$ python -q
>>> import numpy as np
>>> np.set_printoptions(precision=2, suppress=True, linewidth=200, legacy="1.25")
>>> feats = np.load("block7.npy")
>>> feats
array([[ 1,  3,  0,  1],
       [ 1,  3,  3,  0],
       [-1, -3, -3,  2],
       [ 3, -1,  0, -3],
       [ 3,  1,  3, -1],
       [-2, -2, -1, -3],
       [-2, -3, -3,  1],
       [ 2,  3,  1,  2],
       [-2, -2, -1, -2],
       [-2, -1,  3, -2]])
>>> def softmax(z):
...     e = np.exp(z - z.max(axis=-1, keepdims=True))
...     return e / e.sum(axis=-1, keepdims=True)
... 
>>> softmax(feats[4] + 5)
array([0.46, 0.06, 0.46, 0.01])
>>> softmax(feats[4])
array([0.46, 0.06, 0.46, 0.01])
>>> np.round(softmax(10 * feats[4]), 2) + 0
array([0.5, 0. , 0.5, 0. ])
>>> att = feats @ feats.T / np.sqrt(4)
>>> softmax(att).round(6).argmax(axis=1)
array([7, 1, 2, 3, 4, 5, 6, 7, 5, 9])
>>> softmax(att)[4] @ feats
array([ 2.84,  1.14,  2.96, -0.93])
>>> feats.sum(axis=0)
array([ 1, -2,  2, -5])
>>> feats.mean(axis=0)
array([ 0.1, -0.2,  0.2, -0.5])
>>> np.count_nonzero(feats)
37
>>> feats.shape
(10, 4)
>>> np.diff(feats, axis=0)
array([[ 0,  0,  3, -1],
       [-2, -6, -6,  2],
       [ 4,  2,  3, -5],
       [ 0,  2,  3,  2],
       [-5, -3, -4, -2],
       [ 0, -1, -2,  4],
       [ 4,  6,  4,  1],
       [-4, -5, -2, -4],
       [ 0,  1,  4,  0]])
>>> np.linalg.matrix_rank(feats)
4
>>> feats[:, 4]
Traceback (most recent call last):
  File "<python-input-17>", line 1, in <module>
    feats[:, 4]
    ~~~~~^^^^^^
IndexError: index 4 is out of bounds for axis 1 with size 4
>>> np.linalg.rank(feats)
Traceback (most recent call last):
  File "<python-input-18>", line 1, in <module>
    np.linalg.rank(feats)
    ^^^^^^^^^^^^^^
AttributeError: module 'numpy.linalg' has no attribute 'rank'
>>> np.linalg.svd(feats, compute_uv=False)
array([10.37,  6.88,  4.53,  2.58])
>>> out = feats / np.linalg.norm(feats, axis=1, keepdims=True)
>>> cov = out @ out.T
>>> round(float(np.degrees(np.arccos(np.clip(cov[2, 0], -1, 1)))), 2)
120.2
>>> F = np.loadtxt("data.csv", delimiter=",")
>>> F
array([[0., 0., 0., 0.],
       [3., 6., 0., 0.],
       [7., 0., 7., 0.],
       [6., 6., 1., 9.]])
>>> # rows and columns are dependent
>>> Uu, sig, VT = np.linalg.svd(F)
>>> vecs = VT[:(sig > 1e-8).sum()]
>>> rng = np.random.default_rng(9723)
>>> x = F[1] + -1 * F[3] + rng.integers(2) * np.eye(4)[0]
>>> x
array([-2.,  0., -1., -9.])
>>> vecs.T @ vecs
array([[ 0.57,  0.22,  0.43,  0.1 ],
       [ 0.22,  0.89, -0.22, -0.05],
       [ 0.43, -0.22,  0.57, -0.1 ],
       [ 0.1 , -0.05, -0.1 ,  0.98]])
>>> T = np.stack([F, -1 * F, F[::-1]])
>>> np.linalg.det(T)
array([0., 0., 0.])
>>> np.linalg.norm(T, axis=(1, 2))
array([17.23, 17.23, 17.23])
>>> T.sum(axis=0)
array([[6., 6., 1., 9.],
       [7., 0., 7., 0.],
       [3., 6., 0., 0.],
       [0., 0., 0., 0.]])
>>> T.shape
(3, 4, 4)
>>> round(np.linalg.det(F[::-1]), 2)
0.0
>>> round(np.linalg.det(2 * F), 2), round(float(np.linalg.det(F)), 2)
(0.0, 0.0)
>>> round(np.linalg.norm(F[1] - F[3]), 2)
9.54
>>> np.round(np.linalg.norm(F[1], 1), 2), round(np.linalg.norm(F[1], np.inf), 2)
(9.0, 6.0)
>>> round(np.linalg.norm(F, 1), 2), np.round(np.linalg.norm(F, np.inf), 2)
(16.0, 22.0)
>>> np.linalg.norm(F, axis=1).argmax()
3
>>> np.linalg.norm(F, axis=0)
array([9.7 , 8.49, 7.07, 9.  ])
>>> round(float(np.linalg.norm(F, 2)), 2)
14.26
>>> F[1] @ F[3]
54.0
>>> np.round(np.linalg.norm(F, "nuc"), 2)
27.45
